$ python -q
>>> import numpy as np
>>> import numpy.linalg as la
>>> np.set_printoptions(precision=2, suppress=True, linewidth=120)
>>> data = np.load("layer10.npy")
>>> data
array([[ 3.27,  2.47, -1.56],
       [-0.39, -0.95,  0.6 ],
       [-0.47, -0.95,  0.6 ],
       [-1.92, -1.52,  0.96]])
>>> try:
...     la.inv(data)
... except la.LinAlgError as e:
...     print("failed:", e)
... 
failed: Last 2 dimensions of the array must be square
>>> data @ la.pinv(data) @ data
array([[ 3.27,  2.47, -1.56],
       [-0.39, -0.95,  0.6 ],
       [-0.47, -0.95,  0.6 ],
       [-1.92, -1.52,  0.96]])
>>> la.lstsq(data[:-1].T, data[-1])[2]
np.int32(2)
>>> np.unique(data.round(6), axis=0).shape
(4, 3)
>>> Uu, sig, vt = la.svd(data)
>>> np.argmax(sig[:-1] / (sig[1:] + 1e-6)) + 1
np.int64(2)
>>> sig.round(2) + 0
array([5.34, 0.74, 0.  ])
>>> B = Uu[:, :2] @ np.diag(sig[:2]) @ vt[:2]
>>> la.matrix_rank(data, rtol=0.05)
np.int64(2)
>>> round(float(la.norm(data - B, 2)), 2), round(float(sig[2]), 2)
(0.0, 0.0)
>>> la.matrix_rank(B)
np.int64(2)
>>> Uu, sig, vt = la.svd(data)
>>> evecs = vt[:(sig > 1e-8).sum()]
>>> rng = np.random.default_rng(75)
>>> x = data[2] + -3 * data[3] + rng.integers(2) * np.eye(3)[2]
>>> x
array([ 5.29,  3.61, -1.28])
>>> np.round(evecs.T @ evecs, 2) + 0
array([[ 1.  ,  0.  ,  0.  ],
       [ 0.  ,  0.71, -0.45],
       [ 0.  , -0.45,  0.29]])
>>> la.matrix_rank(np.vstack([data, x]))
np.int64(3)
>>> np.allclose(evecs.T @ evecs @ x, x)
False
>>> J = np.load("sample2.npy")
>>> J
array([[ 0.07,  0.03, -0.05],
       [-0.92,  0.  ,  0.9 ],
       [ 0.37, -0.01, -0.38],
       [ 0.75, -0.04, -0.7 ],
       [ 0.72, -0.02, -0.76],
       [ 1.31,  0.03, -1.36],
       [-1.69,  0.  ,  1.69],
       [-0.33,  0.03,  0.34],
       [-1.68, -0.03,  1.66],
       [ 0.02, -0.03, -0.02]])
>>> Uu, sig, vt = la.svd(J)
>>> np.argmax(sig[:-1] / (sig[1:] + 1e-6)) + 1
np.int64(1)
>>> sig
array([4.38, 0.08, 0.06])
>>> B = Uu[:, :1] @ np.diag(sig[:1]) @ vt[:1]
>>> la.matrix_rank(B)
np.int64(1)
>>> la.matrix_rank(J, rtol=0.05)
np.int64(1)
>>> round(float(la.norm(J - B) / la.norm(J)), 2)
0.02
>>> gram = np.cov(J, rowvar=False)
>>> J.std(axis=0)
array([0.97, 0.03, 0.97])
>>> np.corrcoef(J.T)
array([[ 1.  ,  0.11, -1.  ],
       [ 0.11,  1.  , -0.12],
       [-1.  , -0.12,  1.  ]])
>>> round(float(np.corrcoef(J[:, 2], J[:, 0])[0, 1]), 2)
-1.0
>>> gram.round(2) + 0
array([[ 1.04,  0.  , -1.04],
       [ 0.  ,  0.  ,  0.  ],
       [-1.04,  0.  ,  1.05]])
>>> feats = np.load("out2.npy")
>>> feats
array([[-3, 12,  9],
       [-3, 12,  9]])
>>> Uu, sig, vt = la.svd(feats)
>>> np.argmax(sig[:-1] / (sig[1:] + 1e-6)) + 1
np.int64(1)
>>> B = Uu[:, :1] @ np.diag(sig[:1]) @ vt[:1]
>>> round(la.norm(feats - B) / la.norm(feats), 2)
np.float64(0.0)
>>> la.matrix_rank(feats, rtol=0.05)
np.int64(1)
